$ ipython --no-banner

In [1]: import numpy as np

In [2]: np.set_printoptions(precision=1, suppress=True, linewidth=200, floatmode="fixed")

In [3]: feats = np.load("layer13.npy")

In [4]: feats
Out[4]: 
array([[ 6.9,  7.2,  8.2,  1.9,  1.9,  4.1,  2.1,  1.2,  3.0,  5.9,  0.1],
       [ 7.0,  7.1,  8.1,  2.3,  1.8,  3.9,  1.9,  0.9,  2.8,  6.2,  0.2],
       [ 7.2,  6.7,  7.7,  2.6,  2.0,  3.7,  2.0,  0.9,  3.1,  6.4,  0.4],
       [ 6.3,  6.8,  7.7,  1.9,  2.3,  3.7,  2.0,  0.9,  3.6,  5.8, -0.3],
       [ 7.0,  6.6,  7.6,  1.8,  2.2,  4.0,  1.8,  0.9,  2.9,  5.6, -0.2],
       [ 6.9,  7.5,  8.6,  1.4,  1.8,  3.5,  2.4,  0.7,  3.1,  6.2,  0.5],
       [ 7.2,  7.0,  8.2,  2.0,  2.0,  3.8,  2.0,  1.2,  3.0,  5.8, -0.3],
       [ 7.3,  7.1,  8.0,  2.2,  2.1,  3.8,  1.6,  0.7,  2.8,  6.1, -0.2],
       [ 7.0,  6.9,  8.3,  2.1,  1.7,  3.8,  1.8, -0.3,  3.2,  5.3,  0.2],
       [ 6.9,  7.1,  8.6,  2.1,  2.3,  3.9,  2.7,  1.3,  2.9,  6.3,  0.3],
       [ 7.5,  6.2,  7.8,  2.3,  1.9,  4.1,  1.7,  0.8,  2.6,  6.4,  0.4],
       [ 6.8,  7.1,  7.8,  2.2,  1.8,  3.9,  1.8,  1.0,  3.3,  6.6, -0.4],
       [ 6.9,  7.2,  7.7,  1.8,  1.1,  3.8,  1.9,  1.8,  3.0,  5.9,  0.4],
       [ 0.7,  3.2,  0.2,  3.3,  7.9,  3.4,  5.4,  6.7,  6.2,  2.6,  0.6],
       [ 1.0,  3.0,  0.6,  3.5,  8.1,  2.7,  5.1,  6.5,  5.9,  2.9, -0.2],
       [ 1.0,  3.4,  0.0,  3.1,  7.9,  3.2,  5.0,  7.2,  6.2,  3.2,  0.0],
       [ 0.8,  3.2, -0.1,  2.4,  7.8,  3.1,  5.0,  6.7,  6.3,  3.2, -0.1],
       [ 1.0,  3.1,  0.0,  3.2,  7.9,  3.0,  4.6,  7.3,  6.3,  2.7,  0.0],
       [ 0.9,  2.9, -0.4,  3.1,  7.7,  3.5,  5.0,  6.5,  6.1,  3.4, -1.0],
       [ 1.1,  3.1,  0.0,  3.2,  8.0,  3.4,  4.8,  7.0,  6.3,  2.9, -0.3],
       [ 1.1,  3.5, -0.4,  3.5,  7.5,  2.4,  5.0,  7.7,  5.6,  2.8,  0.1],
       [ 1.4,  3.1,  0.1,  2.8,  7.9,  2.6,  4.6,  7.3,  6.3,  3.1,  0.2],
       [ 0.9,  2.8,  0.5,  3.1,  8.0,  3.3,  5.6,  6.5,  5.9,  2.7,  0.0],
       [ 1.0,  2.8,  0.1,  3.4,  8.2,  2.8,  4.7,  6.9,  5.5,  2.7,  0.5],
       [ 1.3,  2.8,  0.0,  2.8,  8.1,  3.4,  4.8,  7.1,  6.3,  2.7,  0.0],
       [ 0.7,  3.2,  0.1,  3.0,  8.1,  2.9,  5.1,  7.4,  6.7,  2.6, -0.1]])

In [5]: left, sig, vt = np.linalg.svd(feats)

In [6]: sig
Out[6]: array([66.3, 37.6,  2.3,  2.1,  2.0,  1.4,  1.3,  1.2,  1.1,  0.7,  0.7])

In [7]: np.argmax(sig[:-1] / (sig[1:] + 1e-6)) + 1
Out[7]: np.int64(2)

In [8]: other = left[:, :2] @ np.diag(sig[:2]) @ vt[:2]

In [9]: round(float(np.linalg.norm(feats - other) / np.linalg.norm(feats)), 1)
Out[9]: 0.1

In [10]: np.linalg.matrix_rank(feats, rtol=0.05)
Out[10]: np.int64(2)

In [11]: round(float(np.linalg.norm(feats - other, 2)), 1), round(sig[2], 1)
Out[11]: (2.3, np.float64(2.3))

In [12]: np.linalg.matrix_rank(other)
Out[12]: np.int64(2)

In [13]: W0 = np.loadtxt("x.csv", delimiter=",")

In [14]: W0
Out[14]: 
array([[ 1.0, -3.0, -4.0,  3.0, -2.0],
       [ 5.0,  0.0,  3.0,  4.0, -6.0],
       [-1.0,  0.0,  0.0,  5.0,  2.0],
       [ 0.0,  0.0,  0.0, -5.0,  2.0],
       [ 0.0,  0.0,  0.0,  4.0, -5.0]])

In [15]: z = feats[:, 0] > np.median(feats[:, 0])

In [16]: r0 = feats[z].mean(axis=0) - feats[~z].mean(axis=0)

In [17]: (((feats - feats.mean(axis=0)) @ r0 > 0) == z).mean()
Out[17]: np.float64(1.0)
